>>> import numpy as np
>>> import numpy.linalg as la
>>> np.set_printoptions(suppress=True, linewidth=160)
>>> def rnd(a):
...     return np.round(a, 2) + 0
... 
>>> M = np.loadtxt("sample9.csv", delimiter=",")
>>> print(M)
[[3. 2. 1. 4. 4.]
 [3. 0. 4. 1. 0.]
 [4. 5. 5. 5. 3.]
 [0. 2. 5. 4. 5.]
 [4. 2. 0. 5. 0.]
 [0. 0. 4. 3. 3.]
 [3. 2. 3. 5. 3.]]
>>> P = M @ la.solve(M.T @ M, M.T)
>>> print(rnd(np.diag(P)))
[0.93 0.94 0.91 0.57 0.85 0.55 0.26]
>>> print(la.matrix_rank(np.eye(7) - P))
2
>>> print(np.allclose(P @ P, P))
True
>>> rng = np.random.default_rng(317)
>>> z = rng.permutation(5)
>>> A2 = M[:, z] * rng.choice([-1, 1], 5)
>>> print(A2)
[[ 1.  3. -2. -4. -4.]
 [ 4.  3. -0. -0. -1.]
 [ 5.  4. -5. -3. -5.]
 [ 5.  0. -2. -5. -4.]
 [ 0.  4. -2. -0. -5.]
 [ 4.  0. -0. -3. -3.]
 [ 3.  3. -2. -3. -5.]]
>>> left, _, Vh = la.svd(M.T @ A2)
>>> print(rnd(la.lstsq(M, A2)[0]))
[[ 0.  1.  0.  0.  0.]
 [ 0.  0. -1.  0.  0.]
 [ 1.  0.  0.  0.  0.]
 [ 0.  0.  0.  0. -1.]
 [ 0.  0.  0. -1.  0.]]
>>> P = A2 @ la.solve(A2.T @ A2, A2.T)
>>> print(rnd(np.trace(P)))
5.0
>>> print(la.matrix_rank(np.eye(7) - P))
2
>>> print(rnd(np.diag(P)))
[0.93 0.94 0.91 0.57 0.85 0.55 0.26]
>>> print(rnd(P @ A2[:, 3]))
[-4.  0. -3. -5.  0. -3. -3.]
>>> th = np.radians(30)
>>> Rm = np.eye(5)
>>> Rm[4, 4] = Rm[1, 1] = np.cos(th)
>>> Rm[4, 1], Rm[1, 4] = -np.sin(th), np.sin(th)
>>> print(rnd(Rm))
[[ 1.    0.    0.    0.    0.  ]
 [ 0.    0.87  0.    0.    0.5 ]
 [ 0.    0.    1.    0.    0.  ]
 [ 0.    0.    0.    1.    0.  ]
 [ 0.   -0.5   0.    0.    0.87]]
>>> A2 = M @ Rm.T
>>> print(rnd(la.det(Rm)), rnd(np.trace(Rm)))
1.0 4.73
>>> arr = np.load("a.npy")
>>> print(arr)
[[0 0 0 1 0 0 0 0 0 0 5]
 [0 0 5 0 2 5 2 0 0 2 0]
 [0 3 0 0 4 3 2 5 0 1 0]
 [5 0 0 2 0 0 0 0 5 0 0]
 [0 4 4 0 3 0 2 1 0 3 0]
 [0 1 3 0 1 4 5 0 0 4 0]
 [0 4 5 0 1 0 5 0 0 4 0]
 [0 4 2 0 4 2 5 3 0 5 0]
 [5 0 0 5 0 0 0 0 3 0 3]
 [0 1 2 0 2 0 2 0 0 3 0]
 [3 0 0 4 0 0 0 0 5 0 5]]
>>> # splits into 2 blocks
>>> x0 = np.array([0, 3, 2, 1, 1, 3, 0, 1, 0, 1, 0])
>>> h1 = np.maximum(arr @ x0, 0)
>>> print(np.maximum(arr @ (3 * x0), 0))
[  3  87  84   6  81  78  81 102  15  36  12]
>>> print(np.maximum(arr @ x0, 0) - np.maximum(-arr @ x0, 0))
[ 1 29 28  2 27 26 27 34  5 12  4]
>>> print(rnd(np.tanh(arr @ x0)))
[0.76 1.   1.   0.96 1.   1.   1.   1.   1.   1.   1.  ]
>>> f = np.array([1, -1, 3])
>>> print(np.cross(arr[2, :3], arr[4, :3]))
[12  0  0]
>>> print(np.convolve(arr[2], f))
[ 0  3 -3  9  4 -1 11 12  1 16 -1  3  0]
>>> print(np.array([np.convolve(row, f, "same") for row in arr]))
[[ 0  0  1 -1  3  0  0  0  0  5 -5]
 [ 0  5 -5 17  3  3 13  6  2 -2  6]
 [ 3 -3  9  4 -1 11 12  1 16 -1  3]
 [-5 15  2 -2  6  0  0  5 -5 15  0]
 [ 4  0  8 15 -3 11 -1  5  6 -3  9]
 [ 1  2  0 10  3  4  7 15  4 -4 12]
 [ 4  1  7 16 -1  8 -5 15  4 -4 12]
 [ 4 -2 10 10 -2 15  4 12 14 -5 15]
 [-5 15  5 -5 15  0  0  3 -3 12 -3]
 [ 1  1  1  8 -2  8 -2  6  3 -3  9]
 [-3  9  4 -4 12  0  0  5 -5 20 -5]]
>>> print(np.correlate(arr[2], arr[4], "full"))
[ 0  0  9  0  3 18  9 19 26 20 36 19 23 45 20 31 20  4  4  0  0]
>>> f = np.array([-1, -1, 3, 0, -3, -2, -2, 2, 2, 0, 0])
>>> A2 = arr + np.outer(f, np.eye(11)[7])
>>> print(rnd(la.det(A2) / la.det(arr)), rnd(1 + la.solve(arr, f)[7]))
13.95 13.95
>>> print(A2)
[[ 0.  0.  0.  1.  0.  0.  0. -1.  0.  0.  5.]
 [ 0.  0.  5.  0.  2.  5.  2. -1.  0.  2.  0.]
 [ 0.  3.  0.  0.  4.  3.  2.  8.  0.  1.  0.]
 [ 5.  0.  0.  2.  0.  0.  0.  0.  5.  0.  0.]
 [ 0.  4.  4.  0.  3.  0.  2. -2.  0.  3.  0.]
 [ 0.  1.  3.  0.  1.  4.  5. -2.  0.  4.  0.]
 [ 0.  4.  5.  0.  1.  0.  5. -2.  0.  4.  0.]
 [ 0.  4.  2.  0.  4.  2.  5.  5.  0.  5.  0.]
 [ 5.  0.  0.  5.  0.  0.  0.  2.  3.  0.  3.]
 [ 0.  1.  2.  0.  2.  0.  2.  0.  0.  3.  0.]
 [ 3.  0.  0.  4.  0.  0.  0.  0.  5.  0.  5.]]
>>> z = rng.permutation(11)
>>> print(z)
[ 7 10  5  8  9  3  0  1  4  6  2]
>>> A2 = arr[z][:, z]
>>> print(A2)
[[3 0 2 0 5 0 0 4 4 5 2]
 [0 5 0 5 0 4 3 0 0 0 0]
 [0 0 4 0 4 0 0 1 1 5 3]
 [0 3 0 3 0 5 5 0 0 0 0]
 [0 0 0 0 3 0 0 1 2 2 2]
 [0 0 0 5 0 2 5 0 0 0 0]
 [0 5 0 0 0 1 0 0 0 0 0]
 [0 0 5 0 2 0 0 0 2 2 5]
 [1 0 0 0 3 0 0 4 3 2 4]
 [0 0 0 0 4 0 0 4 1 5 5]
 [5 0 3 0 1 0 0 3 4 2 0]]
>>> print(np.trace(A2))
28
>>> print(rnd(la.det(A2)), rnd(la.det(arr[z])))
-54810.0 -54810.0
>>> print(rnd(np.sort(np.abs(la.eigvals(A2)))))
[ 0.38  1.96  1.96  2.1   2.26  2.26  2.51  2.51  2.61 12.79 16.89]
>>> t3 = np.stack([A2, -2 * A2, A2[::-1]])
>>> print(rnd(la.norm(t3, axis=(1, 2))))
[26. 52. 26.]
>>> print(t3.shape)
(3, 11, 11)
>>> print(np.einsum("bij,cij->bc", t3, t3))
[[  676 -1352   264]
 [-1352  2704  -528]
 [  264  -528   676]]
>>> print(la.matrix_rank(t3.reshape(3, -1)))
2
>>> print((t3 @ A2.T).shape)
(3, 11, 11)
>>> F = np.load("block8.npy")
>>> print(rnd(F))
[[0.98 0.04 0.14]
 [0.04 0.   0.01]
 [0.14 0.01 0.02]]
>>> A2 = M / np.sqrt((M ** 2).mean(axis=1, keepdims=True))
>>> print(la.matrix_rank(A2) == la.matrix_rank(M))
True
>>> print(rnd(A2[0]))
[0.99 0.66 0.33 1.32 1.32]
>>> print(la.matrix_rank(M - M.mean(axis=1, keepdims=True)))
4
>>> print(np.allclose(F, F.T))
True
>>> print(rnd(la.matrix_power(F, 3)))
[[0.98 0.04 0.14]
 [0.04 0.   0.01]
 [0.14 0.01 0.02]]
>>> print((F - F.T) / 2)
[[0. 0. 0.]
 [0. 0. 0.]
 [0. 0. 0.]]
>>> print(rnd(np.sort(np.abs(la.eigvals(F)))))
[0. 0. 1.]
>>> print(rnd(np.abs(la.eigvals(F)).max()))
1.0
>>> print(rnd(la.det(F)))
0.0
>>> x0 = np.array([1, 1, -1])
>>> h1 = np.maximum(F @ x0, 0)
>>> print(rnd(F * (h1 > 1e-9)[:, None]))
[[0.98 0.04 0.14]
 [0.04 0.   0.01]
 [0.14 0.01 0.02]]
>>> print(rnd(np.maximum(F @ (3 * x0), 0)))
[2.61 0.1  0.39]
>>> mat = np.loadtxt("mat.csv", delimiter=",")
>>> print(mat)
[[3. 0. 0. 2. 0. 2. 2. 2.]
 [0. 3. 2. 0. 2. 0. 0. 0.]
 [0. 2. 3. 0. 2. 0. 0. 0.]
 [2. 0. 0. 3. 0. 2. 2. 2.]
 [0. 2. 2. 0. 3. 0. 0. 0.]
 [2. 0. 0. 2. 0. 3. 2. 2.]
 [2. 0. 0. 2. 0. 2. 3. 2.]
 [2. 0. 0. 2. 0. 2. 2. 3.]]
>>> # 2 blocks once reordered
>>> vals, V = la.eigh(mat)
>>> print(np.unique(vals.round(6) + 0, return_counts=True)[1])
[6 1 1]
>>> print((vals > 1e-8).sum(), (vals < -1e-8).sum())
8 0
>>> print(rnd(V @ np.diag(vals) @ V.T))
[[3. 0. 0. 2. 0. 2. 2. 2.]
 [0. 3. 2. 0. 2. 0. 0. 0.]
 [0. 2. 3. 0. 2. 0. 0. 0.]
 [2. 0. 0. 3. 0. 2. 2. 2.]
 [0. 2. 2. 0. 3. 0. 0. 0.]
 [2. 0. 0. 2. 0. 3. 2. 2.]
 [2. 0. 0. 2. 0. 2. 3. 2.]
 [2. 0. 0. 2. 0. 2. 2. 3.]]
>>> print(rnd(V.T @ mat @ V))
[[ 1.  0.  0.  0.  0.  0.  0.  0.]
 [ 0.  1.  0.  0.  0.  0.  0.  0.]
 [ 0.  0.  1.  0.  0.  0.  0.  0.]
 [ 0.  0.  0.  1.  0.  0.  0.  0.]
 [ 0.  0.  0.  0.  1.  0.  0.  0.]
 [ 0.  0.  0.  0.  0.  1.  0.  0.]
 [ 0.  0.  0.  0.  0.  0.  7.  0.]
 [ 0.  0.  0.  0.  0.  0.  0. 11.]]
>>> print(rnd(np.abs(V[:, -1])))
[0.45 0.   0.   0.45 0.   0.45 0.45 0.45]
>>> x0 = np.array([-7, 8, -3, 4, 5, 9, 4, 2])
>>> y = mat @ x0
>>> b, lr = np.zeros(8), 1 / la.norm(mat, 2) ** 2
>>> for i in range(5):
...     b -= lr * mat.T @ (mat @ b - y)
...     if i % 1 == 0: print(i, round(la.norm(mat @ b - y), 2))
... 
0 27.87
1 20.0
2 16.27
3 14.65
4 13.96
>>> print(rnd(b))
[2.02 3.27 2.83 2.47 3.15 2.67 2.47 2.38]
>>> print(rnd(la.cond(mat)))
11.0
>>> x0 = np.ones(8)
>>> for _ in range(3):
...     x0 = mat @ x0
...     x0 /= la.norm(x0)
...     print(round(x0 @ mat @ x0, 2))
... 
10.22
10.64
10.85
>>> print(rnd(x0))
[0.44 0.11 0.11 0.44 0.11 0.44 0.44 0.44]
>>> K = np.loadtxt("x.csv", delimiter=",")
>>> print(K)
[[ 20.55   0.18 -31.88]
 [ 21.06   1.48 -31.53]
 [ 18.37   1.65 -32.31]
 [ 22.08   0.2  -30.7 ]
 [ 18.3   -6.25 -16.13]
 [ 14.55  -5.71 -16.9 ]
 [ 16.59  -6.   -19.65]
 [ 21.36   0.95 -33.35]
 [ 17.93  -4.61 -15.25]
 [ 19.39   0.1  -33.55]
 [ 19.3   -2.4  -33.99]
 [ 16.32  -5.18 -19.24]
 [ 16.31  -5.28 -16.45]
 [ 17.58  -6.05 -17.53]
 [ 17.03  -6.73 -17.47]
 [ 16.58  -7.19 -19.16]
 [ 20.08  -0.61 -32.2 ]
 [ 20.82   0.85 -32.08]
 [ 19.15  -0.14 -31.98]
 [ 15.54  -5.35 -17.45]
 [ 15.68  -7.15 -17.03]
 [ 21.11   0.76 -31.81]
 [ 19.77   0.4  -32.07]
 [ 17.17  -6.39 -17.07]
 [ 19.86  -1.17 -30.7 ]
 [ 15.71  -5.3  -17.57]
 [ 15.43  -5.87 -17.8 ]
 [ 18.08  -0.81 -30.31]
 [ 16.12  -6.54 -16.7 ]
 [ 16.02  -6.2  -18.69]
 [ 18.77  -0.64 -32.24]
 [ 18.87   0.13 -30.94]
 [ 17.68  -1.5  -30.82]
 [ 16.46  -7.55 -17.35]
 [ 16.4   -4.7  -19.57]
 [ 18.8    0.93 -31.16]
 [ 21.14   0.28 -31.65]]
>>> Ac = (K - K.mean(axis=0)) / K.std(axis=0)
>>> print(np.argwhere(np.abs(Ac) > 2))
[]
>>> b = la.lstsq(np.delete(Ac, 0, axis=1), Ac[:, 0])[0]
>>> print(np.abs(b).argmax())
0
>>> x0 = np.array([5, 1, 5])
>>> y = K @ x0
>>> print(rnd(la.solve(K.T @ K, K.T @ y)))
[5. 1. 5.]
>>> print(rnd(la.pinv(K) @ K))
[[1. 0. 0.]
 [0. 1. 0.]
 [0. 0. 1.]]
>>> y = y + 0.02 * rng.normal(size=37)
>>> print(rnd(y))
[-56.49 -50.85 -68.06 -42.87   4.61 -17.44 -21.29 -59.02   8.77 -70.69 -75.83 -19.79  -6.    -5.78  -8.93 -20.06 -61.2  -55.46 -64.28 -14.93 -13.92 -52.74
 -61.09  -5.91 -55.35 -14.62 -17.72 -61.96  -9.43 -19.57 -67.97 -60.22 -67.18 -11.99 -20.59 -60.85 -52.27]
>>> b, *_ = la.lstsq(K, y)
>>> print(b.round())
[5. 1. 5.]
>>> print(rnd(K.T @ (y - K @ b)))
[0. 0. 0.]
>>> print(rnd(la.norm(y - K @ b)))
0.1
>>> feats = np.load("out13.npy")
>>> print(feats)
[[ -9  -9   0  -9   3  -3  -6   0   3  -9   3]
 [  0   0   0   0   0   0   0   0   0   0   0]
 [ -9  -9   0  -9   3  -3  -6   0   3  -9   3]
 [-15 -15   0 -15   5  -5 -10   0   5 -15   5]
 [ -9  -9   0  -9   3  -3  -6   0   3  -9   3]
 [ -9  -9   0  -9   3  -3  -6   0   3  -9   3]
 [-15 -15   0 -15   5  -5 -10   0   5 -15   5]
 [-15 -15   0 -15   5  -5 -10   0   5 -15   5]
 [ -6  -6   0  -6   2  -2  -4   0   2  -6   2]
 [ -6  -6   0  -6   2  -2  -4   0   2  -6   2]
 [  0   0   0   0   0   0   0   0   0   0   0]]
>>> print(np.unique(feats.round(6), axis=0).shape)
(4, 11)
>>> left, s, Vh = la.svd(feats)
>>> V = Vh[:(s > 1e-8).sum()]
>>> x0 = feats[0] + -2 * feats[10] + rng.integers(2) * np.eye(11)[2]
>>> print(x0)
[-9. -9.  1. -9.  3. -3. -6.  0.  3. -9.  3.]
>>> print(rnd(np.diag(V.T @ V)))
[0.2  0.2  0.   0.2  0.02 0.02 0.09 0.   0.02 0.2  0.02]
>>> print(la.matrix_rank(np.vstack([feats, x0])))
2
>>> print(np.allclose(V.T @ V @ x0, x0))
False
>>> x0 = np.array([-1, 2, -2, -2, -1, 1, 0, 0])
>>> y = mat @ x0
>>> print(y)
[-5.  0. -4. -6. -3. -3. -4. -4.]
>>> print(rnd(la.solve(mat, mat[:, 0])))
[1. 0. 0. 0. 0. 0. 0. 0.]
>>> print(np.argsort(-la.norm(feats, axis=0).round(6), kind="stable")[:3])
[0 1 3]
>>> print(la.matrix_rank(feats, rtol=0.1))
1
>>> print(la.cond(feats) > 100)
True
>>> data = np.load("test5.npy")
>>> print(data)
[[3 2 2 2 0 3 2 2 2 0 1]
 [1 0 0 3 0 3 3 1 2 1 0]
 [2 3 2 2 3 1 1 0 2 2 3]
 [2 0 0 2 0 0 0 2 1 0 2]
 [2 3 3 1 0 0 3 2 3 2 3]
 [1 2 1 3 0 1 0 0 0 3 2]
 [2 1 1 1 2 0 3 0 1 3 2]]
>>> A2 = data + rng.integers(-2, 3, (7, 1)) @ rng.integers(-2, 3, (1, 11))
>>> print(A2)
[[ 3  2  2  2  0  3  2  2  2  0  1]
 [ 3 -2  0  2 -2  2  3  1  3  0  1]
 [-2  7  2  4  7  3  1  0  0  4  1]
 [ 2  0  0  2  0  0  0  2  1  0  2]
 [ 2  3  3  1  0  0  3  2  3  2  3]
 [-1  4  1  4  2  2  0  0 -1  4  1]
 [ 4 -1  1  0  0 -1  3  0  2  2  3]]
>>> print(rnd(la.svd(A2 - data, compute_uv=False)))
[10.91  0.    0.    0.    0.    0.    0.  ]
>>> print(A2 - data)
[[ 0  0  0  0  0  0  0  0  0  0  0]
 [ 2 -2  0 -1 -2 -1  0  0  1 -1  1]
 [-4  4  0  2  4  2  0  0 -2  2 -2]
 [ 0  0  0  0  0  0  0  0  0  0  0]
 [ 0  0  0  0  0  0  0  0  0  0  0]
 [-2  2  0  1  2  1  0  0 -1  1 -1]
 [ 2 -2  0 -1 -2 -1  0  0  1 -1  1]]
>>> print(np.abs(A2 - data).sum(axis=1))
[ 0 11 22  0  0 11 11]
